>>> import numpy as np
>>> np.set_printoptions(precision=2, suppress=True, linewidth=100)
>>> other = np.array([[1, 1], [1, -1]])
>>> rng = np.random.default_rng(35)
>>> J = np.kron(other, np.kron(other, other))[rng.permutation(8)][:3]
>>> J
array([[ 1, -1, -1,  1,  1, -1, -1,  1],
       [ 1, -1, -1,  1, -1,  1,  1, -1],
       [ 1, -1,  1, -1, -1,  1, -1,  1]])
>>> other = J + rng.integers(-2, 3, (3, 1)) @ rng.integers(-2, 3, (1, 8))
>>> other
array([[ 5,  1, -1,  3, -3,  1, -5,  1],
       [ 5,  1, -1,  3, -5,  3, -3, -1],
       [ 1, -1,  1, -1, -1,  1, -1,  1]])
>>> np.round(np.linalg.svd(other - J, compute_uv=False), 2) + 0
array([10.95,  0.  ,  0.  ])
>>> np.linalg.matrix_rank(other - J, tol=1e-8)
np.int64(1)
>>> np.abs(other - J).sum(axis=1)
array([18, 18,  0])
>>> other - J
array([[ 4,  2,  0,  2, -4,  2, -4,  0],
       [ 4,  2,  0,  2, -4,  2, -4,  0],
       [ 0,  0,  0,  0,  0,  0,  0,  0]])
>>> other = J[0, 0] * J[1:] - np.outer(J[1:, 0], J[0])
>>> other
array([[ 0,  0,  0,  0, -2,  2,  2, -2],
       [ 0,  0,  2, -2, -2,  2,  0,  0]])
>>> np.flatnonzero(~other.round(6).any(axis=1))
array([], dtype=int64)
>>> J[:, 0] / J[0, 0]
array([1., 1., 1.])
>>> X = np.loadtxt("case4.csv", delimiter=",")
>>> X
array([[ -6.09,  15.18, -12.13,   2.97],
       [ -3.89,  10.03,  -7.87,   2.15],
       [  4.01, -10.21,   7.92,  -1.98]])
>>> f, g = X[2], X[1]
>>> round(f @ f, 2)
np.float64(186.97)
>>> round(float(f @ g), 2)
-184.59
>>> p = (f @ g) / (f @ f) * f
>>> p
array([-3.96, 10.08, -7.82,  1.95])
>>> round((g - p) @ f, 2)
np.float64(0.0)
>>> np.round(np.linalg.norm(f + g) ** 2 + np.linalg.norm(f - g) ** 2, 2)
np.float64(738.53)
>>> g - p
array([ 0.07, -0.05, -0.05,  0.2 ])
>>> np.linalg.cond(X) > 100
np.True_
>>> np.linalg.matrix_rank(X, rtol=0.1)
np.int64(1)
>>> np.argsort(-np.linalg.norm(X, axis=0).round(6), kind="stable")[:3]
array([1, 2, 0])
>>> [round(float(x), 2) for x in np.linalg.svd(X, compute_uv=False)[:3]]
[28.15, 0.21, 0.14]
>>> round(float(np.linalg.norm(X, 2) / np.linalg.norm(X)), 2)
1.0
>>> M = np.load("x.npy")
>>> M
array([[ 1.12, -0.91, -0.6 ,  0.17],
       [-1.57,  0.14, -0.52,  1.97],
       [ 0.76, -0.53, -0.23, -3.17],
       [-2.47, -1.36, -2.66, -0.14],
       [-1.1 , -3.7 ,  2.99, -0.22],
       [ 3.04, -1.5 , -1.55,  1.46]])
>>> Uu, s, vt = np.linalg.svd(M, full_matrices=False)
>>> np.allclose(Uu * s @ vt, M)
True
>>> np.round(Uu.T @ M @ vt.T, 2) + 0
array([[5.  , 0.  , 0.  , 0.  ],
       [0.  , 4.5 , 0.  , 0.  ],
       [0.  , 0.  , 4.05, 0.  ],
       [0.  , 0.  , 0.  , 3.64]])
>>> np.round(vt @ vt.T, 2) + 0
array([[1., 0., 0., 0.],
       [0., 1., 0., 0.],
       [0., 0., 1., 0.],
       [0., 0., 0., 1.]])
>>> np.round(np.sqrt((s ** 2).sum()), 2), round(float(np.linalg.norm(M)), 2)
(np.float64(8.66), 8.66)
>>> (s > 1e-8).sum()
np.int64(4)
>>> s / s[0]
array([1.  , 0.9 , 0.81, 0.73])
